$ python3 -q
>>> import numpy as np
>>> import numpy.linalg as la
>>> np.set_printoptions(precision=3, suppress=True, linewidth=140, sign=" ")
>>> C = np.array([[-2.5, 1.1, 0.5], [0.0, 1.4, -0.1]])
>>> rng = np.random.default_rng(5226)
>>> K = np.array([[4, 4],
...     [-1, 0],
...     [0, 2],
...     [-1, 1],
...     [0, -4],
...     [4, -4],
...     [3, -3],
...     [-3, 1],
...     [2, 1],
...     [0, -1],
...     [-1, 5],
...     [4, 0],
...     [-4, 1],
...     [-1, 3],
...     [-4, -4],
...     [4, 4],
...     [-1, -5],
...     [-3, 4],
...     [4, 4],
...     [1, -2],
...     [-2, -3],
...     [-1, 0],
...     [0, 3],
...     [3, 3]]) @ C + 0.1 * rng.normal(size=(24, 3))
>>> K
array([[ -9.95 ,  10.016,   1.636],
       [  2.399,  -0.955,  -0.477],
       [  0.084,   2.769,  -0.401],
       [  2.417,   0.251,  -0.552],
       [ -0.105,  -5.805,   0.45 ],
       [-10.101,  -1.178,   2.197],
       [ -7.624,  -0.841,   1.816],
       [  7.493,  -1.885,  -1.612],
       [ -4.995,   3.468,   0.816],
       [ -0.131,  -1.457,   0.009],
       [  2.486,   5.829,  -1.106],
       [ -9.97 ,   4.526,   1.816],
       [ 10.225,  -3.028,  -2.09 ],
       [  2.563,   2.996,  -0.862],
       [  9.943,  -9.955,  -1.683],
       [-10.023,   9.926,   1.711],
       [  2.424,  -8.032,  -0.089],
       [  7.56 ,   2.191,  -2.037],
       [-10.056,  10.153,   1.735],
       [ -2.541,  -1.746,   0.651],
       [  5.053,  -6.421,  -0.67 ],
       [  2.339,  -1.103,  -0.451],
       [ -0.015,   4.249,  -0.235],
       [ -7.485,   7.327,   1.205]])
>>> [round(float(x), 3) for x in la.svd(K, compute_uv=False)[:3]]
[38.469, 17.548, 0.458]
>>> round(np.log10(la.cond(K)))
2
>>> np.argsort(-la.norm(K, axis=0).round(6), kind="stable")[:3]
array([ 0,  1,  2])
>>> G = np.cov(K, rowvar=False)
>>> round(float(np.corrcoef(K[:, 2], K[:, 0])[0, 1]), 3)
-0.975
>>> G.shape
(3, 3)
>>> np.argwhere(np.triu(np.abs(np.corrcoef(K.T)) > 0.8, 1))
array([[ 0,  2]])
>>> x = np.array([1, 2, 0])
>>> rhs = K @ x
>>> np.round(la.solve(K.T @ K, K.T @ rhs), 3) + 0
array([ 1.,  2.,  0.])
>>> np.round(la.pinv(K) @ K, 3) + 0
array([[ 1.,  0.,  0.],
       [ 0.,  1.,  0.],
       [ 0.,  0.,  1.]])
>>> rhs = rhs + 0.02 * rng.normal(size=24)
>>> rhs
array([ 10.097,   0.457,   5.626,   2.9  , -11.726, -12.463,  -9.294,   3.718,   1.935,  -3.032,  14.177,  -0.903,   4.16 ,   8.532,
        -9.956,   9.851, -13.674,  11.943,  10.227,  -6.049,  -7.806,   0.121,   8.466,   7.19 ])
>>> beta, *_ = la.lstsq(K, rhs)
>>> [round(float(la.norm(la.solve(K.T @ K + lam * np.eye(3), K.T @ rhs))), 2) for lam in (0, 1, 10, 100)]
[2.23, 2.2, 2.14, 1.68]
>>> cen = K - K.mean(axis=0)
>>> vecs = la.svd(cen)[2][:2]
>>> other = cen - cen @ vecs.T @ vecs
>>> la.norm(other, axis=1).round(6).argmax()
np.int64(2)
>>> np.diag(vecs.T @ vecs)
array([ 0.951,  0.996,  0.054])
>>> (cen @ vecs.T).std(axis=0)
array([ 7.771,  3.572])
>>> round(la.norm(other) / la.norm(cen), 3)
np.float64(0.01)
>>> other.std(axis=0)
array([ 0.019,  0.005,  0.083])
>>> F = np.load("w.npy")
>>> F
array([[ 1,  1,  0,  2],
       [ 2,  1,  1,  0],
       [ 0,  2,  1,  1],
       [ 1,  0,  2,  1]])
>>> la.norm(F, axis=1).argmax()
np.int64(0)
>>> round(la.norm(F[1], 1), 3), round(la.norm(F[1], np.inf), 3)
(np.float64(4.0), np.float64(2.0))
>>> np.round(la.norm(F, 1), 3), round(la.norm(F, np.inf), 3)
(np.float64(4.0), np.float64(4.0))
>>> round(la.norm(F) ** 2 / la.norm(F, 2) ** 2, 3)
np.float64(1.5)
>>> round(la.norm(F, "nuc"), 3)
np.float64(8.828)
>>> F[1] @ F[3]
np.int64(4)
>>> la.norm(F, axis=1)
array([ 2.449,  2.449,  2.449,  2.449])
>>> F @ np.ones(4)
array([ 4.,  4.,  4.,  4.])
>>> np.sort(np.abs(np.fft.fft(F[0]))), np.sort(la.svd(F, compute_uv=False))
(array([ 1.414,  1.414,  2.   ,  4.   ]), array([ 1.414,  1.414,  2.   ,  4.   ]))
>>> W0 = np.loadtxt("block0.csv", delimiter=",")
>>> W0
array([[ 14.778,   3.302, -13.066],
       [ 18.418,  -2.368,  -7.427],
       [ -9.164, -11.746, -13.343],
       [-16.668,  -6.277,   9.098],
       [ -7.253,  18.111,  -4.404],
       [ 14.916,  -8.926,  -9.891],
       [ 15.744,   3.404, -11.855],
       [  1.893,  -3.131, -19.662],
       [ -5.321, -14.81 ,  12.344],
       [  7.103,   8.875, -16.455],
       [ 14.584,  11.84 ,  -6.865],
       [ 15.514, -10.947,   6.281]])
>>> cen = W0 - W0.mean(axis=0)
>>> left, sigma, Vh = la.svd(cen, full_matrices=False)
>>> la.matrix_rank(cen)
np.int64(3)
>>> sigma
array([ 46.147,  34.255,  25.78 ])
>>> (np.sign(left[:, 0]) == np.sign(left[0, 0])).astype(int)
array([ 1,  1,  0,  0,  0,  1,  1,  1,  0,  1,  1,  0])
>>> round((sigma ** 2).sum() ** 2 / (sigma ** 4).sum(), 3)
np.float64(2.478)
>>> np.abs(Vh[0]).argmax()
np.int64(0)
>>> np.round(cen.mean(axis=0), 3) + 0
array([ 0.,  0.,  0.])
>>> np.abs(Vh[-1])
array([ 0.251,  0.588,  0.769])
>>> np.searchsorted(np.cumsum(sigma ** 2) / (sigma ** 2).sum(), 0.9) + 1
np.int64(3)
>>> Vh[0] * np.sign(Vh[0, np.abs(Vh[0]).argmax()])
array([ 0.716,  0.422, -0.557])
>>> x = np.array([-2, 2, 3])
>>> rhs = W0 @ x
>>> la.lstsq(W0, rhs)[0]
array([-2.,  2.,  3.])
>>> la.solve(W0.T @ W0, W0.T @ rhs)
array([-2.,  2.,  3.])
>>> rhs = rhs + 0.05 * rng.normal(size=12)
>>> rhs
array([-62.141, -63.79 , -45.164,  48.089,  37.537, -77.35 , -60.226, -69.036,  18.107, -45.812, -26.15 , -34.078])
>>> beta, *_ = la.lstsq(W0, rhs)
>>> np.round(W0.T @ (rhs - W0 @ beta), 3) + 0
array([ 0.,  0.,  0.])
>>> beta
array([-2.   ,  1.998,  2.999])
>>> beta.round()
array([-2.,  2.,  3.])
>>> other = np.c_[K[:, :2] @ np.array([[0, 3], [0, 1]]), np.array([1, 0, 3, 2, 1, 1, 2, 0, 3, 0, 0, 0, 0, 3, 0, 2, 3, 3, 3, 2, 3, 0, 0, 3])]
>>> other
array([[  0.   , -19.835,   1.   ],
       [  0.   ,   6.241,   0.   ],
       [  0.   ,   3.022,   3.   ],
       [  0.   ,   7.502,   2.   ],
       [  0.   ,  -6.12 ,   1.   ],
       [  0.   , -31.48 ,   1.   ],
       [  0.   , -23.714,   2.   ],
       [  0.   ,  20.595,   0.   ],
       [  0.   , -11.516,   3.   ],
       [  0.   ,  -1.848,   0.   ],
       [  0.   ,  13.287,   0.   ],
       [  0.   , -25.384,   0.   ],
       [  0.   ,  27.647,   0.   ],
       [  0.   ,  10.686,   3.   ],
       [  0.   ,  19.875,   0.   ],
       [  0.   , -20.144,   2.   ],
       [  0.   ,  -0.758,   3.   ],
       [  0.   ,  24.871,   3.   ],
       [  0.   , -20.016,   3.   ],
       [  0.   ,  -9.37 ,   2.   ],
       [  0.   ,   8.738,   3.   ],
       [  0.   ,   5.914,   0.   ],
       [  0.   ,   4.205,   0.   ],
       [  0.   , -15.128,   3.   ]])
>>> la.matrix_rank(np.c_[K, other])
np.int64(4)
>>> np.round(la.norm(other - K @ la.lstsq(K, other)[0], axis=0), 3) + 0
array([ 0.   ,  0.   ,  8.754])
>>> np.round(np.trace(la.pinv(other) @ other), 3)
np.float64(2.0)
>>> np.allclose(other[:-1].T @ la.lstsq(other[:-1].T, other[-1])[0], other[-1])
True
>>> labels = W0[:, 0] > np.median(W0[:, 0])
>>> r0 = W0[labels].mean(axis=0) - W0[~labels].mean(axis=0)
>>> ((W0 - W0.mean(axis=0)) @ r0 > 0).astype(int)
array([ 1,  1,  0,  0,  0,  1,  1,  0,  0,  1,  1,  1])
>>> round(float((((W0 - W0.mean(axis=0)) @ r0 > 0) == labels).mean()), 3)
0.917
>>> arr = np.load("sample7.npy")
>>> arr
array([[ 0,  1,  0,  1],
       [-2,  2, -2,  2],
       [ 0,  1,  0,  1],
       [-2,  2, -2,  2]])
>>> r = la.matrix_rank(arr)
>>> r
np.int64(2)
>>> ns = la.svd(arr)[2][r:].T
>>> [int(la.matrix_rank(arr[:, :j + 1])) for j in range(4)]
[1, 2, 2, 2]
>>> np.round(arr @ ns, 3) + 0
array([[ 0.,  0.],
       [ 0.,  0.],
       [ 0.,  0.],
       [ 0.,  0.]])
>>> feats = np.array([[4, 5, 7, 7], [-8, -7, -5, -5], [8, 9, 11, 11], [6, 7, 9, 9]])
>>> feats
array([[ 4,  5,  7,  7],
       [-8, -7, -5, -5],
       [ 8,  9, 11, 11],
       [ 6,  7,  9,  9]])
>>> np.allclose(feats[:-1].T @ la.lstsq(feats[:-1].T, feats[-1])[0], feats[-1])
True
>>> la.lstsq(feats[:-1].T, feats[-1])[2]
np.int32(2)
>>> np.abs(np.diag(la.qr(feats)[1])) > 1e-9
array([ True,  True, False, False])
>>> round(float(np.trace(la.pinv(feats) @ feats)), 3)
2.0
>>> feats @ la.pinv(feats) @ feats
array([[ 4.,  5.,  7.,  7.],
       [-8., -7., -5., -5.],
       [ 8.,  9., 11., 11.],
       [ 6.,  7.,  9.,  9.]])
>>> left, sigma, Vh = la.svd(feats)
>>> vecs = Vh[:(sigma > 1e-8).sum()]
>>> x = feats[0] + 3 * feats[3] + rng.integers(2) * np.eye(4)[0]
>>> x
array([ 23.,  26.,  34.,  34.])
>>> np.diag(vecs.T @ vecs)
array([ 0.704,  0.333,  0.481,  0.481])
>>> np.allclose(vecs.T @ vecs @ x, x)
False
>>> hat = np.triu(np.array([[0, 3, 0, 1], [2, 3, 0, 3], [1, 0, 0, 0], [0, 3, 0, 0]]), 1) + np.eye(4)
>>> other = hat @ feats @ la.inv(hat)
>>> hat @ feats - feats @ hat
array([[-18., -26.,  -6., -25.],
       [ 18.,  45.,  27.,  56.],
       [  0., -24.,   0., -35.],
       [  0., -18.,   0., -27.]])
>>> np.trace(other), np.trace(feats)
(np.float64(17.0), np.int64(17))
>>> round(float(la.det(feats)), 3)
0.0
>>> np.round(np.sort(np.abs(la.eigvals(feats))), 3) + 0
array([  0.   ,   0.   ,   3.258,  20.258])
>>> np.trace(feats)
np.int64(17)
>>> feats @ feats
array([[  74,   97,  143,  143],
       [ -46,  -71, -121, -121],
       [ 114,  153,  231,  231],
       [  94,  125,  187,  187]])
>>> np.allclose(feats @ feats.T, feats.T @ feats)
False
>>> la.cond(feats) > 100
np.True_
>>> J = 5 * np.eye(3) + np.eye(3, k=1)
>>> J
array([[ 5.,  1.,  0.],
       [ 0.,  5.,  1.],
       [ 0.,  0.,  5.]])
>>> labels = rng.permutation(3)
>>> other = J[:, labels] * rng.choice([-1, 1], 3)
>>> other
array([[-5.,  0.,  1.],
       [-0.,  1.,  5.],
       [-0.,  5.,  0.]])
>>> left, _, Vh = la.svd(J.T @ other)
>>> labels
array([ 0,  2,  1])
>>> np.round(left @ Vh, 3) + 0
array([[-1.,  0.,  0.],
       [ 0.,  0.,  1.],
       [ 0.,  1.,  0.]])
